$ python3 -q
>>> import numpy as np
>>> np.set_printoptions(precision=2, suppress=True, linewidth=140, floatmode="fixed")
>>> def tidy(a):
...     return np.round(a, 2) + 0
... 
>>> data = np.load("layer10.npy")
>>> data
array([[ 1.77, -0.04, -0.19,  1.10],
       [ 2.18,  0.29,  1.23,  0.93],
       [-3.14, -0.03, -1.42, -1.58]])
>>> u = np.array([3, 4])
>>> tidy(np.correlate(data[2], data[1], "full"))
array([ -2.92,  -3.89,  -2.27, -10.07,  -2.42,  -3.55,  -3.44])
>>> tidy(np.cross(data[2, :3], data[1, :3]))
array([ 0.37,  0.77, -0.85])
>>> print(np.convolve(data[2], u))
[ -9.42 -12.65  -4.38 -10.42  -6.32]
>>> tidy(np.array([np.convolve(row, u, "same") for row in data]))
array([[  5.31,   6.96,  -0.73,   2.54],
       [  6.54,   9.59,   4.85,   7.71],
       [ -9.42, -12.65,  -4.38, -10.42]])
>>> ang = np.radians(36)
>>> r_ = np.eye(4)
>>> r_[2, 2] = r_[1, 1] = np.cos(ang)
>>> r_[2, 1], r_[1, 2] = -np.sin(ang), np.sin(ang)
>>> tidy(r_)
array([[ 1.00,  0.00,  0.00,  0.00],
       [ 0.00,  0.81,  0.59,  0.00],
       [ 0.00, -0.59,  0.81,  0.00],
       [ 0.00,  0.00,  0.00,  1.00]])
>>> Y = data @ r_.T
>>> np.allclose(np.linalg.norm(data, axis=1), np.linalg.norm(Y, axis=1))
True
>>> np.allclose(data @ data.T, Y @ Y.T)
True
>>> tidy(np.linalg.det(r_)), tidy(np.trace(r_))
(np.float64(1.0), np.float64(3.62))
>>> tidy(Y)
array([[ 1.77, -0.14, -0.13,  1.10],
       [ 2.18,  0.96,  0.82,  0.93],
       [-3.14, -0.86, -1.13, -1.58]])
>>> vec = np.array([0, 1, 4, 2])
>>> (data @ vec).argmax()
np.int64(1)
>>> data * vec
array([[ 0.00, -0.04, -0.76,  2.20],
       [ 0.00,  0.29,  4.92,  1.86],
       [-0.00, -0.03, -5.68, -3.16]])
>>> tidy(np.einsum("ij,j->i", data, vec))
array([ 1.40,  7.07, -8.87])
>>> print(np.linalg.norm(data @ vec) <= np.linalg.norm(data, 2) * np.linalg.norm(vec) + 1e-9)
True
>>> feats = np.load("dump.npy")
>>> feats
array([[ -9,  -9, -18, -27,  -9],
       [  3,   3,   6,   9,   3],
       [ -5,  -5, -10, -15,  -5],
       [  7,   7,  14,  21,   7],
       [ -1,  -1,  -2,  -3,  -1]])
>>> # column 1 repeats column 0
>>> tidy(np.linalg.norm(feats, 2) / np.linalg.norm(feats))
np.float64(1.0)
>>> np.einsum("ij,ji->", feats, feats)
np.int64(16)
>>> np.einsum("ii->", feats)
np.int64(4)
>>> F = np.array([[-6, 4, 3],
...     [0, 0, 0],
...     [-3, 3, 0],
...     [-3, 1, 3],
...     [0, 0, 0],
...     [-4, 1, -2],
...     [-3, 1, 3],
...     [-3, 1, 3],
...     [-6, 4, 3],
...     [-3, 1, 3],
...     [0, 0, 0],
...     [-3, 1, 3],
...     [0, 0, 0],
...     [-1, -2, -2],
...     [0, 0, 0],
...     [-3, 1, 3],
...     [-3, 1, 3],
...     [0, 0, 0],
...     [-6, 4, 3],
...     [0, 0, 0]])
>>> # rows 1 and 4 are equal
>>> Y = np.array([[3, -3, 2], [-3, 4, 3], [2, 2, -2]])
>>> print(np.linalg.matrix_rank(np.vstack([F, Y.T])))
3
>>> print(np.einsum("ij,ij->i", F, F))
[61  0 18 19  0 21 19 19 61 19  0 19  0  9  0 19 19  0 61  0]
>>> np.vstack([F, Y.T]).shape
(23, 3)
>>> np.linalg.matrix_rank(F @ Y)
np.int64(3)
>>> np.einsum("ik,kj->ij", F, Y)
array([[-24,  40,  -6],
       [  0,   0,   0],
       [-18,  21,   3],
       [ -6,  19,  -9],
       [  0,   0,   0],
       [-19,  12,  -1],
       [ -6,  19,  -9],
       [ -6,  19,  -9],
       [-24,  40,  -6],
       [ -6,  19,  -9],
       [  0,   0,   0],
       [ -6,  19,  -9],
       [  0,   0,   0],
       [ -1,  -9,  -4],
       [  0,   0,   0],
       [ -6,  19,  -9],
       [ -6,  19,  -9],
       [  0,   0,   0],
       [-24,  40,  -6],
       [  0,   0,   0]])
>>> O, r_ = np.linalg.qr(F)
>>> tidy(O @ r_)
array([[-6.00,  4.00,  3.00],
       [ 0.00,  0.00,  0.00],
       [-3.00,  3.00,  0.00],
       [-3.00,  1.00,  3.00],
       [ 0.00,  0.00,  0.00],
       [-4.00,  1.00, -2.00],
       [-3.00,  1.00,  3.00],
       [-3.00,  1.00,  3.00],
       [-6.00,  4.00,  3.00],
       [-3.00,  1.00,  3.00],
       [ 0.00,  0.00,  0.00],
       [-3.00,  1.00,  3.00],
       [ 0.00,  0.00,  0.00],
       [-1.00, -2.00, -2.00],
       [ 0.00,  0.00,  0.00],
       [-3.00,  1.00,  3.00],
       [-3.00,  1.00,  3.00],
       [ 0.00,  0.00,  0.00],
       [-6.00,  4.00,  3.00],
       [ 0.00,  0.00,  0.00]])
>>> tidy(r_)
array([[14.04, -7.41, -7.62],
       [ 0.00, -3.75, -0.67],
       [ 0.00,  0.00,  6.28]])
>>> tidy(np.abs(np.diag(r_)))
array([14.04,  3.75,  6.28])
>>> lab = F[:, 0] > np.median(F[:, 0])
>>> u = F[lab].mean(axis=0) - F[~lab].mean(axis=0)
>>> lab.astype(int)
array([0, 1, 0, 0, 1, 0, 0, 0, 0, 0, 1, 0, 1, 1, 1, 0, 0, 1, 0, 1])
>>> (((F - F.mean(axis=0)) @ u > 0) == lab).mean()
np.float64(0.95)
>>> np.argsort(-np.abs(u).round(6), kind="stable")
array([0, 2, 1])
>>> W2 = F[[8, 19]].astype(float)
>>> for _ in range(5):
...     lab = np.linalg.norm(F[:, None] - W2, axis=-1).argmin(axis=1)
...     W2 = np.array([F[lab == j].mean(axis=0) for j in range(2)])
... 
>>> lab
array([0, 1, 0, 0, 1, 1, 0, 0, 0, 0, 1, 0, 1, 1, 1, 0, 0, 1, 0, 1])
>>> print(np.bincount(lab))
[11  9]
>>> O, _ = np.linalg.qr(np.array([[-1.5, 1.7, 0.9], [1.1, -0.2, -2.3], [1.1, -1.0, -1.0]]))
>>> vecs, _ = np.linalg.qr(np.array([[-0.2, -2.1, 0.4, -0.1, 0.2],
...     [-0.8, -1.3, 0.4, 0.6, 1.0],
...     [-1.5, 0.1, 0.4, -0.9, 0.6],
...     [0.4, -0.6, -0.3, 1.7, -0.4],
...     [-0.9, -0.2, -0.1, 0.0, -1.1]]))
>>> sigma = 10 * 0.5 ** np.arange(3)
>>> K = O[:, :3] * sigma @ vecs[:3]
>>> tidy(K)
array([[ 0.88,  7.13,  1.39, -1.74, -0.44],
       [ 1.56, -2.54, -0.36,  5.03, -3.06],
       [-2.35, -3.91, -1.38,  1.85, -2.15]])
>>> T = np.stack([K, 3 * K, K[::-1]])
>>> print((T @ K.T).shape)
(3, 3, 3)
>>> np.linalg.matrix_rank(T)
array([3, 3, 3])
>>> tidy(np.linalg.norm(T, axis=(1, 2)))
array([11.46, 34.37, 11.46])
>>> np.linalg.matrix_rank(T.reshape(3, -1))
np.int64(2)
>>> T.shape
(3, 3, 5)
>>> Y = np.array([[3, 0], [3, 0], [0, 3]])
>>> W0 = np.kron(np.eye(3, dtype=int), Y)
>>> W0
array([[3, 0, 0, 0, 0, 0],
       [3, 0, 0, 0, 0, 0],
       [0, 3, 0, 0, 0, 0],
       [0, 0, 3, 0, 0, 0],
       [0, 0, 3, 0, 0, 0],
       [0, 0, 0, 3, 0, 0],
       [0, 0, 0, 0, 3, 0],
       [0, 0, 0, 0, 3, 0],
       [0, 0, 0, 0, 0, 3]])
>>> Y = np.c_[W0[:, :1] @ np.array([[-1]]), np.array([1, 2, 0, 2, 0, 1, 0, 2, 0])]
>>> print(Y)
[[-3  1]
 [-3  2]
 [ 0  0]
 [ 0  2]
 [ 0  0]
 [ 0  1]
 [ 0  0]
 [ 0  2]
 [ 0  0]]
>>> np.linalg.matrix_rank(Y)
np.int64(2)
>>> tidy(np.linalg.norm(Y - W0 @ np.linalg.lstsq(W0, Y)[0], axis=0))
array([0.00, 2.12])
>>> np.linalg.matrix_rank(np.c_[W0, Y])
np.int64(7)
>>> tidy(np.linalg.norm(W0, axis=0))
array([4.24, 3.00, 4.24, 3.00, 4.24, 3.00])
>>> tidy(np.linalg.pinv(W0))
array([[0.17, 0.17, 0.00, 0.00, 0.00, 0.00, 0.00, 0.00, 0.00],
       [0.00, 0.00, 0.33, 0.00, 0.00, 0.00, 0.00, 0.00, 0.00],
       [0.00, 0.00, 0.00, 0.17, 0.17, 0.00, 0.00, 0.00, 0.00],
       [0.00, 0.00, 0.00, 0.00, 0.00, 0.33, 0.00, 0.00, 0.00],
       [0.00, 0.00, 0.00, 0.00, 0.00, 0.00, 0.17, 0.17, 0.00],
       [0.00, 0.00, 0.00, 0.00, 0.00, 0.00, 0.00, 0.00, 0.33]])
>>> tidy(np.linalg.svd(W0, compute_uv=False))
array([4.24, 4.24, 4.24, 3.00, 3.00, 3.00])
>>> gram = data.T @ data
>>> tidy(np.linalg.svd(data, compute_uv=False) ** 2)
array([24.93,  1.00,  0.04])
>>> print(np.allclose(gram, gram.T))
True
>>> tidy(np.linalg.eigvalsh(gram)[::-1])
array([24.93,  1.00,  0.04,  0.00])
>>> m1 = np.load("sample10.npy")
>>> print(m1)
[[ 8.00  0.00  6.00]
 [ 0.00  4.00  0.00]
 [ 6.00  0.00 13.00]]
>>> # 2 blocks once reordered
>>> low = np.linalg.cholesky(m1)
>>> tidy(low)
array([[2.83, 0.00, 0.00],
       [0.00, 2.00, 0.00],
       [2.12, 0.00, 2.92]])
>>> np.prod(np.diag(low)) ** 2, tidy(np.linalg.det(m1))
(np.float64(272.0), np.float64(272.0))
>>> np.linalg.eigvalsh(m1).min() > 0
np.True_
>>> tidy(np.diag(low) ** 2)
array([8.00, 4.00, 8.50])
>>> tidy(m1 / np.sqrt(np.outer(np.diag(m1), np.diag(m1))))
array([[1.00, 0.00, 0.59],
       [0.00, 1.00, 0.00],
       [0.59, 0.00, 1.00]])
>>> rng = np.random.default_rng(76713)
>>> arr = (rng.random((4, 4)) < 0.3) + np.eye(4)
>>> arr /= arr.sum(axis=1, keepdims=True)
>>> print(tidy(arr))
[[1.00 0.00 0.00 0.00]
 [0.00 1.00 0.00 0.00]
 [0.33 0.33 0.33 0.00]
 [0.50 0.00 0.00 0.50]]
>>> # a transition matrix
>>> vec = np.array([2, 0, 3, 2])
>>> rhs = arr @ vec
>>> coef, lr = np.zeros(4), 1 / np.linalg.norm(arr, 2) ** 2
>>> for i in range(6):
...     coef -= lr * arr.T @ (arr @ coef - rhs)
...     if i % 2 == 0: print(i, round(np.linalg.norm(arr @ coef - rhs), 2))
... 
0 0.94
2 0.8
4 0.69
>>> tidy(coef)
array([2.31, 0.18, 1.03, 1.25])
>>> tidy(np.linalg.cond(arr))
np.float64(4.08)
>>> O = arr.astype(float).copy()
>>> for j in range(4):
...     O[:, j] -= O[:, :j] @ (O[:, :j].T @ O[:, j])
...     O[:, j] /= np.linalg.norm(O[:, j])
... 
>>> tidy(O.T @ arr)
array([[ 1.17,  0.10,  0.10,  0.21],
       [ 0.00,  1.05,  0.10, -0.02],
       [ 0.00,  0.00,  0.30, -0.06],
       [ 0.00,  0.00,  0.00,  0.45]])
>>> tidy(O.T @ O)
array([[1.00, 0.00, 0.00, 0.00],
       [0.00, 1.00, 0.00, 0.00],
       [0.00, 0.00, 1.00, 0.00],
       [0.00, 0.00, 0.00, 1.00]])
